In [1]: import numpy as np

In [2]: np.set_printoptions(suppress=True, linewidth=160)

In [3]: def rd(a):
   ...:     return np.round(a, 3) + 0
   ...: 

In [4]: F = np.loadtxt("mat.csv", delimiter=",")

In [5]: F
Out[5]: 
array([[ -5.,   5.,  -2.,  15.,   0.],
       [  0.,  -8.,   4., -24.,   1.],
       [ -6.,  -1.,  -3.,  -3.,  -3.]])

In [6]: t = np.radians(180)

In [7]: r_ = np.eye(5)

In [8]: r_[1, 1] = r_[2, 2] = np.cos(t)

In [9]: r_[1, 2], r_[2, 1] = -np.sin(t), np.sin(t)

In [10]: rd(r_)
Out[10]: 
array([[ 1.,  0.,  0.,  0.,  0.],
       [ 0., -1.,  0.,  0.,  0.],
       [ 0.,  0., -1.,  0.,  0.],
       [ 0.,  0.,  0.,  1.,  0.],
       [ 0.,  0.,  0.,  0.,  1.]])

In [11]: M2 = F @ r_.T

In [12]: np.allclose(np.linalg.norm(F, axis=1), np.linalg.norm(M2, axis=1))
Out[12]: True

In [13]: np.allclose(F @ F.T, M2 @ M2.T)
Out[13]: True

In [14]: rd(M2)
Out[14]: 
array([[ -5.,  -5.,   2.,  15.,   0.],
       [  0.,   8.,  -4., -24.,   1.],
       [ -6.,   1.,   3.,  -3.,  -3.]])

In [15]: rd(np.linalg.svd(F, compute_uv=False)), rd(np.linalg.svd(M2, compute_uv=False))
Out[15]: (array([30.367,  8.358,  2.821]), array([30.367,  8.358,  2.821]))

In [16]: rd(np.diff(M2, axis=0))
Out[16]: 
array([[  5.,  13.,  -6., -39.,   1.],
       [ -6.,  -7.,   7.,  21.,  -4.]])

In [17]: M2.shape
Out[17]: (3, 5)

In [18]: rd(M2.sum(axis=0))
Out[18]: array([-11.,   4.,   1., -12.,  -2.])

In [19]: rd(M2 - M2[0])
Out[19]: 
array([[  0.,   0.,   0.,   0.,   0.],
       [  5.,  13.,  -6., -39.,   1.],
       [ -1.,   6.,   1., -18.,  -3.]])

In [20]: rd(np.linalg.norm(M2))
Out[20]: np.float64(31.623)

In [21]: np.abs(M2).max()
Out[21]: np.float64(24.0)

In [22]: np.unravel_index(np.abs(M2).argmax(), M2.shape)
Out[22]: (np.int64(1), np.int64(3))

In [23]: np.linalg.matrix_rank(M2)
Out[23]: np.int64(3)

In [24]: data = np.loadtxt("case8.csv", delimiter=",")

In [25]: data
Out[25]: 
array([[ 0.397, -0.06 , -0.757,  0.686, -0.974,  0.716,  0.716,  0.996, -0.345],
       [-0.995, -0.664,  0.38 , -0.565, -0.997, -0.446,  0.446,  0.986,  0.   ],
       [-0.867, -0.245,  0.397, -0.3  , -0.901,  0.508,  0.818,  0.97 ,  0.749],
       [-0.937, -0.558, -0.537,  0.207, -0.999, -0.09 ,  0.422,  0.998, -0.67 ],
       [ 0.968,  0.371, -0.485,  0.3  ,  0.995, -0.89 , -0.985, -1.   , -0.952],
       [ 0.998,  0.635, -0.789,  0.818,  0.969,  0.617, -0.319, -0.808, -0.515],
       [-1.   , -0.716,  0.939, -0.93 , -0.984, -0.501,  0.735,  0.929,  0.901],
       [-0.914, -0.188,  0.53 , -0.168, -0.992,  0.975,  0.997,  1.   ,  0.989],
       [-0.912, -0.371,  0.405, -0.53 , -0.537, -0.735, -0.53 , -0.508, -0.336],
       [-0.997, -0.598,  0.909, -0.926, -0.159, -0.953, -0.782, -0.97 ,  0.09 ],
       [-0.02 , -0.11 , -0.31 ,  0.11 , -0.235, -0.523, -0.611, -0.438, -0.711],
       [-0.578,  0.129,  0.905, -0.811,  0.988, -0.462, -0.3  , -0.996,  0.864],
       [ 0.854,  0.578,  0.757, -0.291,  0.993,  0.869,  0.84 , -0.811,  0.982],
       [-0.706,  0.03 ,  0.879, -0.797,  0.969, -0.565, -0.388, -0.992,  0.774],
       [-0.01 ,  0.05 ,  0.197, -0.11 ,  0.291,  0.129,  0.168, -0.129,  0.336],
       [-0.31 , -0.38 , -0.818,  0.523, -0.976, -0.686, -0.744,  0.797, -0.97 ],
       [-0.914, -0.414,  0.01 , -0.159, -0.977, -0.01 ,  0.478,  0.971, -0.02 ],
       [-0.501, -0.03 ,  0.345, -0.149, -0.604,  0.68 ,  0.837,  0.932,  0.818],
       [ 0.932, -0.139, -0.986,  0.927, -0.968, -0.701, -0.94 ,  0.726, -0.999],
       [-0.793, -0.501, -0.629,  0.149, -0.967, -0.876, -0.864,  0.3  , -0.97 ],
       [-0.912, -0.371,  0.405, -0.53 , -0.537, -0.735, -0.53 , -0.508, -0.336],
       [ 0.988,  0.493, -0.804,  0.834,  0.31 ,  0.872,  0.604,  0.864, -0.08 ],
       [ 0.837,  0.197, -0.749,  0.762, -0.89 ,  0.9  ,  0.867,  0.996,  0.178]])

In [26]: P = data @ np.linalg.solve(data.T @ data, data.T)

In [27]: rd(np.linalg.eigvalsh(P))
Out[27]: array([0., 0., 0., 0., 0., 0., 0., 0., 0., 0., 0., 0., 0., 0., 1., 1., 1., 1., 1., 1., 1., 1., 1.])

In [28]: rd(np.trace(P))
Out[28]: np.float64(9.0)

In [29]: M2 = np.c_[data[:, :6] @ np.array([[0, 4, -2, -1, -4, 2],
    ...:     [-2, 5, 1, -3, 2, 2],
    ...:     [4, 2, -4, 1, -5, -3],
    ...:     [2, -1, 0, 0, 4, 4],
    ...:     [0, -1, 3, 2, -1, -3],
    ...:     [-4, 1, -1, -4, -1, 0]]), np.array([-1, 0, -1, 2, -1, 1, 1, 0, 1, -1, 1, -2, 2, 2, 2, 0, 0, -1, -2, 1, 1, 1, 2])]

In [30]: rd(M2)
Out[30]: 
array([[ -4.4  ,   0.778,  -1.464,  -5.786,   5.079,   8.611,  -1.   ],
       [  3.502,  -5.424,  -2.739,   3.157,  -0.065,  -3.727,   0.   ],
       [ -0.554,  -2.19 ,  -3.31 ,  -1.835,   0.186,  -1.912,  -1.   ],
       [ -0.258,  -6.91 ,   0.557,   0.436,   7.234,   2.446,   2.   ],
       [  1.478,   2.572,   4.25 ,   2.984,   0.39 ,   2.348,  -1.   ],
       [ -5.258,   4.419,   4.085,  -4.222,   2.909,   5.998,   1.   ],
       [  5.332,  -4.289,  -4.923,   4.123,  -4.362,  -7.017,   1.   ],
       [ -1.74 ,  -1.401,  -4.431,  -3.876,  -0.025,  -1.49 ,   0.   ],
       [  4.242,  -4.361,  -1.043,   4.296,   0.033,  -4.29 ,   1.   ],
       [  6.792,  -5.028,  -1.764,   7.194,  -4.345,  -9.144,  -1.   ],
       [  1.292,  -1.648,   0.988,   1.662,   2.608,   1.815,   1.   ],
       [  3.588,  -0.496,   1.091,   4.92 ,  -5.725,  -9.821,  -2.   ],
       [ -2.186,   7.987,  -2.048,  -3.321,  -9.071,  -3.55 ,   2.   ],
       [  4.122,  -1.653,   1.398,   5.693,  -5.103, -10.084,   2.   ],
       [ -0.048,   0.552,   0.026,   0.123,  -1.705,  -1.824,   2.   ],
       [  1.278,  -5.009,   1.27 ,   1.424,   8.324,   6.094,   0.   ],
       [  0.59 ,  -4.58 ,  -1.547,   0.252,   3.129,  -0.391,   0.   ],
       [ -1.578,  -0.031,  -2.9  ,  -2.992,  -0.453,  -0.881,  -1.   ],
       [  0.992,   0.401,  -0.262,  -0.633,   6.301,  11.156,  -2.   ],
       [  2.288,  -6.993,   1.576,   3.237,   7.754,   2.796,   1.   ],
       [  4.242,  -4.361,  -1.043,   4.296,   0.033,  -4.29 ,   1.   ],
       [ -6.022,   4.537,   1.791,  -6.139,   3.208,   7.78 ,   1.   ],
       [ -5.466,   3.863,  -2.051,  -7.557,   3.829,  10.033,   2.   ]])

In [31]: rd(np.linalg.lstsq(data, M2[:, 0])[0])
Out[31]: array([ 0., -2.,  4.,  2.,  0., -4.,  0.,  0.,  0.])

In [32]: rd(np.linalg.norm(M2 - data @ np.linalg.lstsq(data, M2)[0], axis=0))
Out[32]: array([0.   , 0.   , 0.   , 0.   , 0.   , 0.   , 5.022])

In [33]: rd(data.sum(axis=0))
Out[33]: array([-5.392, -2.862,  0.194, -0.95 , -7.182, -1.907,  0.935,  4.305, -0.223])

In [34]: np.abs(data).max()
Out[34]: np.float64(1.0)

In [35]: rd(np.linalg.svd(data, compute_uv=False))
Out[35]: array([6.146, 5.767, 5.183, 1.37 , 1.106, 0.89 , 0.375, 0.29 , 0.145])

In [36]: Xc = (data - data.mean(axis=0)) / data.std(axis=0)

In [37]: np.argwhere(np.abs(Xc) > 2)
Out[37]: array([], shape=(0, 2), dtype=int64)

In [38]: beta = np.linalg.lstsq(np.delete(Xc, 2, axis=1), Xc[:, 2])[0]

In [39]: rd(1 - np.var(Xc[:, 2] - np.delete(Xc, 2, axis=1) @ beta))
Out[39]: np.float64(0.993)
